$ python3 -q
>>> import numpy as np
>>> np.set_printoptions(precision=3, suppress=True, linewidth=100, legacy="1.25")
>>> K = np.load("test10.npy")
>>> print(K)
[[0 1 0 1 1 0]
 [1 0 0 1 0 0]
 [0 0 0 0 1 0]
 [1 1 0 0 0 0]
 [1 0 1 0 0 0]
 [0 0 0 0 0 0]]
>>> print(K.sum(axis=0))
[3 2 1 2 2 0]
>>> print(K @ K)
[[3 1 1 1 0 0]
 [1 2 0 1 1 0]
 [1 0 1 0 0 0]
 [1 1 0 2 1 0]
 [0 1 0 1 2 0]
 [0 0 0 0 0 0]]
>>> L = np.diag(K.sum(axis=1)) - K
>>> print((np.linalg.eigvalsh(L) < 1e-8).sum())
2
>>> print(round(np.linalg.det(L[1:, 1:])))
0
>>> arr = np.loadtxt("case16.csv", delimiter=",")
>>> print(arr)
[[-1.  1.  1.  1.  1.  1.]
 [ 1. -1.  1.  1.  1.  1.]
 [ 1.  1. -1.  1.  1.  1.]
 [ 1.  1.  1. -1.  1.  1.]
 [ 1.  1.  1.  1. -1.  1.]
 [ 1.  1.  1.  1.  1. -1.]]
>>> x0 = np.array([-4, -3, -4, 3, -4, 1])
>>> h = np.maximum(arr @ x0, 0)
>>> print(arr.T @ h)
[0. 0. 0. 0. 0. 0.]
>>> print(np.maximum(arr @ x0, 0) - np.maximum(-arr @ x0, 0))
[ -3.  -5.  -3. -17.  -3. -13.]
>>> print(np.maximum(arr @ (3 * x0), 0))
[0. 0. 0. 0. 0. 0.]
>>> evals, V = np.linalg.eigh(arr)
>>> print(np.round(V.T @ V, 3) + 0)
[[1. 0. 0. 0. 0. 0.]
 [0. 1. 0. 0. 0. 0.]
 [0. 0. 1. 0. 0. 0.]
 [0. 0. 0. 1. 0. 0.]
 [0. 0. 0. 0. 1. 0.]
 [0. 0. 0. 0. 0. 1.]]
>>> print((evals > 1e-8).sum(), (evals < -1e-8).sum())
1 5
>>> print(np.round(V.T @ arr @ V, 3) + 0)
[[-2.  0.  0.  0.  0.  0.]
 [ 0. -2.  0.  0.  0.  0.]
 [ 0.  0. -2.  0.  0.  0.]
 [ 0.  0.  0. -2.  0.  0.]
 [ 0.  0.  0.  0. -2.  0.]
 [ 0.  0.  0.  0.  0.  4.]]
>>> print(np.linalg.svd(arr, compute_uv=False))
[4. 2. 2. 2. 2. 2.]
>>> print(np.linalg.eigvalsh(arr + 4 * np.eye(6)))
[2. 2. 2. 2. 2. 8.]
>>> print(V @ np.diag(evals) @ V.T)
[[-1.  1.  1.  1.  1.  1.]
 [ 1. -1.  1.  1.  1.  1.]
 [ 1.  1. -1.  1.  1.  1.]
 [ 1.  1.  1. -1.  1.  1.]
 [ 1.  1.  1.  1. -1.  1.]
 [ 1.  1.  1.  1.  1. -1.]]
>>> feats = np.load("sample11.npy")
>>> print(feats)
[[-12   5   6  -1]
 [  5  -3   0   1]
 [  0   0   0   0]
 [  0   0   0   0]
 [ -4   2   6   3]
 [  0   0   0   0]
 [  0   0   0   0]
 [  0   0   0   0]
 [  5  -3   0   1]
 [  5  -3   0   1]
 [  5  -3   0   1]
 [ -4   3   2   2]
 [  0  -1   4   1]
 [  5  -3   0   1]
 [ -3  -1   4  -2]
 [ -3   0   0  -3]]
>>> # rows 2 and 3 are equal
>>> cov = np.cov(feats, rowvar=False)
>>> print(round(float(np.corrcoef(feats[:, 0], feats[:, 2])[0, 1]), 3))
-0.728
>>> print(np.linalg.eigvalsh(cov)[::-1])
[29.252  3.155  1.594  0.004]
>>> print(np.median(feats, axis=0))
[0.  0.  0.  0.5]
>>> print(np.corrcoef(feats.T))
[[ 1.    -0.943 -0.728  0.323]
 [-0.943  1.     0.622 -0.095]
 [-0.728  0.622  1.     0.104]
 [ 0.323 -0.095  0.104  1.   ]]
>>> print(cov.shape)
(4, 4)
>>> print(np.argsort(-feats.std(axis=0).round(6), kind="stable"))
[0 1 2 3]
>>> cen = feats - feats.mean(axis=0)
>>> U, sig, vt = np.linalg.svd(cen, full_matrices=False)
>>> print(np.abs(vt[0]).argmax())
0
>>> print((np.sign(U[:, 0]) == np.sign(U[0, 0])).astype(int))
[1 0 0 0 1 0 0 0 0 0 0 1 1 0 1 1]
>>> print(np.linalg.matrix_rank(cen))
4
>>> print(sig)
[20.947  6.879  4.89   0.234]
>>> print(np.abs(U[:, 0]).argmax())
0
>>> x0 = np.array([1, 3, 0, 1])
>>> y = feats @ x0
>>> print(np.round(np.linalg.solve(feats.T @ feats, feats.T @ y), 3) + 0)
[1. 3. 0. 1.]
>>> print(np.round(np.linalg.pinv(feats) @ feats, 3) + 0)
[[1. 0. 0. 0.]
 [0. 1. 0. 0.]
 [0. 0. 1. 0.]
 [0. 0. 0. 1.]]
>>> rng = np.random.default_rng(7259)
>>> y = y + 0.3 * rng.normal(size=16)
>>> print(y)
[ 1.879 -2.756 -0.039 -0.697  5.107 -0.333  0.273  0.44  -2.944 -3.248 -2.794  6.593 -2.584 -2.671
 -8.586 -5.644]
>>> c, *_ = np.linalg.lstsq(feats, y)
>>> print(c)
[ 0.345  2.079 -0.482  1.607]
>>> print(c.round())
[ 0.  2. -0.  2.]
>>> out = feats + rng.integers(-2, 3, (16, 3)) @ rng.integers(-2, 3, (3, 4))
>>> print(out)
[[-8  4  5  1]
 [ 6 -3  2 -1]
 [-4 -1 -3  2]
 [-1  5  1  0]
 [ 2  2  4  7]
 [ 2  3  3 -2]
 [ 2 -4 -4  4]
 [ 4  0 -6  8]
 [ 1  0  5 -5]
 [ 6 -3  2 -1]
 [ 7 -6  5 -5]
 [-2  3  6 -2]
 [-2  3  8 -3]
 [-2  0 -1  1]
 [ 5 -3  2  2]
 [-1  2 -6  5]]
>>> print(np.round(np.linalg.svd(out - feats, compute_uv=False), 3) + 0)
[23.725 14.362  8.993  0.   ]
>>> cen = (feats - feats.mean(axis=0)) / feats.std(axis=0)
>>> print(cen.std(axis=0))
[1. 1. 1. 1.]
>>> c = np.linalg.lstsq(np.delete(cen, 0, axis=1), cen[:, 0])[0]
>>> print(c)
[-0.725 -0.307  0.286]
>>> print(round(float(1 - np.var(cen[:, 0] - np.delete(cen, 0, axis=1) @ c)), 3))
0.999
>>> q, _ = np.linalg.qr(np.array([[-0.5, 1.9], [1.0, -0.4]]))
>>> M = -2 * q
>>> print(M)
[[ 0.894 -1.789]
 [-1.789 -0.894]]
>>> evals, V = np.linalg.eigh(M)
>>> print(np.unique(evals.round(6) + 0, return_counts=True)[1])
[1 1]
>>> print(np.linalg.svd(M, compute_uv=False))
[2. 2.]
>>> print(evals)
[-2.  2.]
>>> print(np.round(np.linalg.eigvalsh(M + 2 * np.eye(2)), 3) + 0)
[0. 4.]
>>> print(np.abs(V[:, -1]).round(6).argmax())
0
>>> print(np.round(V.T @ M @ V, 3) + 0)
[[-2.  0.]
 [ 0.  2.]]
>>> A = np.load("w.npy")
>>> print(A)
[[ 0.218 -0.333 -0.189  0.075 -0.074  0.015  0.111]
 [-0.333  0.752  0.03   0.147  0.218  0.073 -0.005]
 [-0.189  0.03   0.531 -0.397 -0.108  0.135 -0.157]
 [ 0.075  0.147 -0.397  0.34   0.123 -0.034  0.151]
 [-0.074  0.218 -0.108  0.123  0.109 -0.126 -0.041]
 [ 0.015  0.073  0.135 -0.034 -0.126  0.731  0.395]
 [ 0.111 -0.005 -0.157  0.151 -0.041  0.395  0.32 ]]
>>> print(round(float(np.abs(np.linalg.eigvals(A)).max()), 3))
1.0
>>> print(round(np.trace(A), 3))
3.0
>>> print((A + A.T) / 2)
[[ 0.218 -0.333 -0.189  0.075 -0.074  0.015  0.111]
 [-0.333  0.752  0.03   0.147  0.218  0.073 -0.005]
 [-0.189  0.03   0.531 -0.397 -0.108  0.135 -0.157]
 [ 0.075  0.147 -0.397  0.34   0.123 -0.034  0.151]
 [-0.074  0.218 -0.108  0.123  0.109 -0.126 -0.041]
 [ 0.015  0.073  0.135 -0.034 -0.126  0.731  0.395]
 [ 0.111 -0.005 -0.157  0.151 -0.041  0.395  0.32 ]]
>>> print(np.round(np.sort(np.abs(np.linalg.eigvals(A))), 3) + 0)
[0. 0. 0. 0. 1. 1. 1.]
>>> print(np.allclose(A, A.T))
True
>>> print(np.round(np.linalg.det(A), 3))
0.0
>>> print(np.linalg.matrix_power(A, 4))
[[ 0.218 -0.333 -0.189  0.075 -0.074  0.015  0.111]
 [-0.333  0.752  0.03   0.147  0.218  0.073 -0.005]
 [-0.189  0.03   0.531 -0.397 -0.108  0.135 -0.157]
 [ 0.075  0.147 -0.397  0.34   0.123 -0.034  0.151]
 [-0.074  0.218 -0.108  0.123  0.109 -0.126 -0.041]
 [ 0.015  0.073  0.135 -0.034 -0.126  0.731  0.395]
 [ 0.111 -0.005 -0.157  0.151 -0.041  0.395  0.32 ]]
>>> evals, V = np.linalg.eigh(A)
>>> print(np.round(np.linalg.svd(A, compute_uv=False), 3) + 0)
[1. 1. 1. 0. 0. 0. 0.]
>>> print((evals > 1e-8).sum(), (evals < -1e-8).sum())
3 0
>>> out = A / np.linalg.norm(A, axis=1, keepdims=True)
>>> cov = out @ out.T
>>> print(np.round(np.degrees(np.arccos(np.clip(cov[1, 5], -1, 1))), 3))
84.351
>>> print(cov[1])
[-0.824  1.     0.048  0.291  0.762  0.098 -0.01 ]
>>> print(np.argwhere(np.triu(np.abs(cov) > 0.95, 1)))
[]
>>> print(np.linalg.lstsq(A[:-1].T, A[-1])[2])
3
>>> print(round(float(np.trace(np.linalg.pinv(A) @ A)), 3))
3.0
>>> mat = np.load("x.npy")
>>> print(mat)
[[0. 4. 0. 0. 0. 0.]
 [5. 1. 0. 0. 0. 0.]
 [0. 0. 4. 4. 1. 1.]
 [0. 0. 1. 2. 0. 2.]
 [0. 0. 1. 2. 2. 1.]
 [0. 0. 1. 1. 5. 1.]]
>>> print(round(np.linalg.eigvalsh(M).min(), 3))
-2.0
>>> W0 = np.load("out1.npy")
>>> print(W0)
[[ 8. -4. -2.  0.]
 [-4.  8.  2.  0.]
 [-2.  2.  5.  0.]
 [ 0.  0.  0.  4.]]
>>> print(W0[3] @ W0[0])
0.0
>>> print(round(float(np.linalg.norm(W0) ** 2 / np.linalg.norm(W0, 2) ** 2), 3))
1.284
>>> out = np.array([[3, 2, 3], [1, 0, 3]])
>>> C = np.kron(out, W0)
>>> print(np.linalg.matrix_rank(C))
8
>>> print(C)
[[ 24. -12.  -6.   0.  16.  -8.  -4.   0.  24. -12.  -6.   0.]
 [-12.  24.   6.   0.  -8.  16.   4.   0. -12.  24.   6.   0.]
 [ -6.   6.  15.   0.  -4.   4.  10.   0.  -6.   6.  15.   0.]
 [  0.   0.   0.  12.   0.   0.   0.   8.   0.   0.   0.  12.]
 [  8.  -4.  -2.   0.   0.  -0.  -0.   0.  24. -12.  -6.   0.]
 [ -4.   8.   2.   0.  -0.   0.   0.   0. -12.  24.   6.   0.]
 [ -2.   2.   5.   0.  -0.   0.   0.   0.  -6.   6.  15.   0.]
 [  0.   0.   0.   4.   0.   0.   0.   0.   0.   0.   0.  12.]]
>>> print(C.shape)
(8, 12)
>>> E = np.loadtxt("dump.csv", delimiter=",")
>>> print(E)
[[ 4.  0.  0.]
 [ 0. -4. -5.]
 [ 0. -5. -2.]]
>>> evals, V = np.linalg.eigh(E)
>>> x0 = np.array([-2, 2, 0])
>>> print(x0 @ E @ x0 / (x0 @ x0), round(evals[0], 3), evals[-1])
0.0 -8.099 4.0
>>> print(np.abs(E).sum(axis=1).max(), round(np.abs(evals).max(), 3))
9.0 8.099
>>> print(x0 @ E @ x0)
0.0
>>> print(np.linalg.eigvalsh(E[1:, 1:]))
[-8.099  2.099]
>>> f = np.array([3, 2, -2])
>>> out = E + np.outer(f, np.eye(3)[1])
>>> print(np.round(np.linalg.det(out) / np.linalg.det(E), 3), round(float(1 + np.linalg.solve(E, f)[1]), 3))
1.824 1.824
>>> print(np.linalg.matrix_rank(np.linalg.inv(out) - np.linalg.inv(E), tol=1e-8))
1
>>> evals, V = np.linalg.eigh(E)
>>> print(np.abs(V[:, -1]))
[1. 0. 0.]
>>> print(evals)
[-8.099  2.099  4.   ]
>>> print(np.linalg.svd(E, compute_uv=False))
[8.099 4.    2.099]
>>> print((evals > 1e-8).sum(), (evals < -1e-8).sum())
2 1
>>> print(np.linalg.eigvalsh(E + -3 * np.eye(3)))
[-11.099  -0.901   1.   ]
>>> print(np.abs(V[:, -1]).round(6).argmax())
0
>>> print(np.round(V.T @ V, 3) + 0)
[[1. 0. 0.]
 [0. 1. 0.]
 [0. 0. 1.]]
>>> print(np.linalg.eigvalsh(E @ E))
[ 4.406 16.    65.594]
>>> print(np.round(V.T @ E @ V, 3) + 0)
[[-8.099  0.     0.   ]
 [ 0.     2.099  0.   ]
 [ 0.     0.     4.   ]]
>>> print(V @ np.diag(evals) @ V.T)
[[ 4.  0.  0.]
 [ 0. -4. -5.]
 [ 0. -5. -2.]]
>>> evals, V = np.linalg.eig(E)
>>> print(np.sort(np.linalg.eigvals(E.T)))
[-8.099  2.099  4.   ]
>>> print(evals)
[ 2.099 -8.099  4.   ]
>>> out = E / np.linalg.norm(E, axis=1, keepdims=True)
>>> cov = out @ out.T
>>> print((np.abs(cov) > 0.9).astype(int))
[[1 0 0]
 [0 1 0]
 [0 0 1]]
>>> print(np.argwhere(np.triu(np.abs(cov) > 0.95, 1)))
[]
>>> print(np.round(np.degrees(np.arccos(np.clip(cov[2, 1], -1, 1))), 3))
29.539
